>>> import numpy as np
>>> from numpy import linalg as LA
>>> np.set_printoptions(precision=1, suppress=True, linewidth=100, floatmode="fixed")
>>> rd = lambda a: np.round(a, 1) + 0
>>> E = np.load("out16.npy")
>>> E
array([[-0.3, -0.4,  2.9,  0.4,  1.1, -1.1, -1.1],
       [-1.6, -0.2, -0.9,  0.5, -0.2, -0.1, -1.0],
       [ 0.6, -0.6, -3.4, -0.2, -1.0,  0.1,  0.2],
       [ 0.0, -2.4, -2.9, -0.7, -0.8, -0.2,  1.4],
       [ 0.7,  1.1, -1.8,  0.3, -0.6,  1.5,  0.5],
       [-1.3, -0.8,  3.4,  0.6,  1.1, -0.5,  2.0],
       [-0.6,  0.5,  0.3, -0.4,  0.2,  0.7,  1.2],
       [-0.1,  0.4, -2.4,  1.9, -0.8,  0.1, -1.4],
       [ 0.7,  0.3, -5.1,  0.6, -1.6, -0.2,  0.2],
       [ 0.1,  1.0,  4.4,  2.2,  1.5,  0.0,  0.0],
       [-0.7,  1.3, -1.8,  0.4, -0.7,  0.1,  0.5],
       [-0.4, -0.1,  4.8, -0.8,  1.5,  1.1, -1.8],
       [-0.2, -1.4, -2.1,  2.3, -0.5,  0.7, -0.5],
       [-1.8, -0.4,  6.4,  0.5,  2.2,  0.5, -0.6],
       [-0.4,  0.7,  2.4, -0.3,  0.9,  0.0,  1.1],
       [ 0.0,  0.3, -2.9, -1.4, -1.1, -0.9,  0.2],
       [-1.3,  0.2, -1.6, -2.7, -0.4, -0.6, -0.7],
       [ 1.1,  0.5,  2.3,  1.1,  0.9,  0.4,  1.8],
       [-0.6,  1.0, -2.5,  1.4, -0.8,  1.5,  1.5],
       [-0.4,  0.4, -1.5,  0.5, -0.5,  0.5, -0.4],
       [-0.2, -0.8, -0.9, -2.5, -0.1, -1.1, -1.0],
       [ 1.5,  0.2,  2.8,  0.8,  1.0, -1.5,  0.6],
       [ 0.3, -0.7,  0.3, -1.1,  0.0,  1.0, -0.8],
       [ 0.0,  2.1, -7.3,  1.7, -2.3, -1.0, -1.9],
       [ 0.3, -0.3, -2.4, -1.7, -0.6, -0.3,  1.4],
       [-0.4,  0.1,  1.5,  0.9,  0.3,  0.9,  2.7],
       [-0.9,  0.7,  4.4,  1.1,  1.4,  2.2,  0.6],
       [ 0.4,  1.2, -5.0,  0.8, -1.6, -0.2, -0.3],
       [-0.1,  0.7,  1.1, -0.6,  0.4, -0.1,  1.8],
       [ 0.2, -0.8,  4.8,  0.4,  1.5,  0.1, -1.2],
       [-1.6,  0.6, -5.2,  0.3, -1.7,  0.3, -0.5],
       [ 0.8, -0.1, -4.5,  0.9, -1.4,  2.5,  0.3],
       [-0.6,  1.6,  3.4, -0.3,  1.1,  1.2, -0.6],
       [ 0.7, -1.0,  2.3, -1.7,  0.9, -1.2,  1.3],
       [ 0.3,  1.4, -3.1, -0.3, -1.1, -0.2,  0.9],
       [-0.2, -0.7,  4.6,  2.4,  1.6,  0.0,  0.1],
       [ 1.8,  0.0,  0.3,  1.5,  0.1,  0.6, -1.2],
       [-0.3,  1.2, -1.9,  0.3, -0.6,  1.7,  0.5],
       [ 1.0,  0.7,  2.7, -0.8,  0.9, -1.6, -0.8],
       [-0.7,  0.6, -1.5,  0.2, -0.6, -0.5,  0.3],
       [-1.9,  0.5,  4.9, -1.4,  1.5, -1.2, -0.8],
       [-1.0,  0.4,  0.5,  0.5,  0.1, -0.3, -2.5]])
>>> C2 = E.T @ E
>>> print((E @ E.T).shape)
(42, 42)
>>> rd(np.diag(C2))
array([ 30.8,  33.3, 468.4,  61.5,  49.8,  38.2,  55.9])
>>> rd(LA.svd(E, compute_uv=False) ** 2)
array([520.2,  73.1,  58.5,  35.5,  27.8,  22.6,   0.3])
>>> rd(LA.eigvalsh(C2)[::-1])
array([520.2,  73.1,  58.5,  35.5,  27.8,  22.6,   0.3])
>>> rng = np.random.default_rng(531972)
>>> idx = rng.permutation(7)
>>> M2 = E[:, idx] * rng.choice([-1, 1], 7)
>>> M2
array([[-0.4, -1.1, -2.9,  0.4,  1.1, -0.3,  1.1],
       [-0.5,  0.2,  0.9,  0.2,  0.1, -1.6,  1.0],
       [ 0.2,  1.0,  3.4,  0.6, -0.1,  0.6, -0.2],
       [ 0.7,  0.8,  2.9,  2.4,  0.2,  0.0, -1.4],
       [-0.3,  0.6,  1.8, -1.1, -1.5,  0.7, -0.5],
       [-0.6, -1.1, -3.4,  0.8,  0.5, -1.3, -2.0],
       [ 0.4, -0.2, -0.3, -0.5, -0.7, -0.6, -1.2],
       [-1.9,  0.8,  2.4, -0.4, -0.1, -0.1,  1.4],
       [-0.6,  1.6,  5.1, -0.3,  0.2,  0.7, -0.2],
       [-2.2, -1.5, -4.4, -1.0, -0.0,  0.1, -0.0],
       [-0.4,  0.7,  1.8, -1.3, -0.1, -0.7, -0.5],
       [ 0.8, -1.5, -4.8,  0.1, -1.1, -0.4,  1.8],
       [-2.3,  0.5,  2.1,  1.4, -0.7, -0.2,  0.5],
       [-0.5, -2.2, -6.4,  0.4, -0.5, -1.8,  0.6],
       [ 0.3, -0.9, -2.4, -0.7, -0.0, -0.4, -1.1],
       [ 1.4,  1.1,  2.9, -0.3,  0.9,  0.0, -0.2],
       [ 2.7,  0.4,  1.6, -0.2,  0.6, -1.3,  0.7],
       [-1.1, -0.9, -2.3, -0.5, -0.4,  1.1, -1.8],
       [-1.4,  0.8,  2.5, -1.0, -1.5, -0.6, -1.5],
       [-0.5,  0.5,  1.5, -0.4, -0.5, -0.4,  0.4],
       [ 2.5,  0.1,  0.9,  0.8,  1.1, -0.2,  1.0],
       [-0.8, -1.0, -2.8, -0.2,  1.5,  1.5, -0.6],
       [ 1.1, -0.0, -0.3,  0.7, -1.0,  0.3,  0.8],
       [-1.7,  2.3,  7.3, -2.1,  1.0,  0.0,  1.9],
       [ 1.7,  0.6,  2.4,  0.3,  0.3,  0.3, -1.4],
       [-0.9, -0.3, -1.5, -0.1, -0.9, -0.4, -2.7],
       [-1.1, -1.4, -4.4, -0.7, -2.2, -0.9, -0.6],
       [-0.8,  1.6,  5.0, -1.2,  0.2,  0.4,  0.3],
       [ 0.6, -0.4, -1.1, -0.7,  0.1, -0.1, -1.8],
       [-0.4, -1.5, -4.8,  0.8, -0.1,  0.2,  1.2],
       [-0.3,  1.7,  5.2, -0.6, -0.3, -1.6,  0.5],
       [-0.9,  1.4,  4.5,  0.1, -2.5,  0.8, -0.3],
       [ 0.3, -1.1, -3.4, -1.6, -1.2, -0.6,  0.6],
       [ 1.7, -0.9, -2.3,  1.0,  1.2,  0.7, -1.3],
       [ 0.3,  1.1,  3.1, -1.4,  0.2,  0.3, -0.9],
       [-2.4, -1.6, -4.6,  0.7, -0.0, -0.2, -0.1],
       [-1.5, -0.1, -0.3, -0.0, -0.6,  1.8,  1.2],
       [-0.3,  0.6,  1.9, -1.2, -1.7, -0.3, -0.5],
       [ 0.8, -0.9, -2.7, -0.7,  1.6,  1.0,  0.8],
       [-0.2,  0.6,  1.5, -0.6,  0.5, -0.7, -0.3],
       [ 1.4, -1.5, -4.9, -0.5,  1.2, -1.9,  0.8],
       [-0.5, -0.1, -0.5, -0.4,  0.3, -1.0,  2.5]])
>>> U, _, VT = LA.svd(E.T @ M2)
>>> rd(LA.lstsq(E, M2)[0])
array([[ 0.0,  0.0,  0.0,  0.0,  0.0,  1.0,  0.0],
       [ 0.0,  0.0,  0.0, -1.0,  0.0,  0.0,  0.0],
       [ 0.0,  0.0, -1.0,  0.0,  0.0,  0.0,  0.0],
       [-1.0,  0.0,  0.0,  0.0,  0.0,  0.0,  0.0],
       [ 0.0, -1.0,  0.0,  0.0,  0.0,  0.0,  0.0],
       [ 0.0,  0.0,  0.0,  0.0, -1.0,  0.0,  0.0],
       [ 0.0,  0.0,  0.0,  0.0,  0.0,  0.0, -1.0]])
>>> idx
array([3, 4, 2, 1, 5, 0, 6])
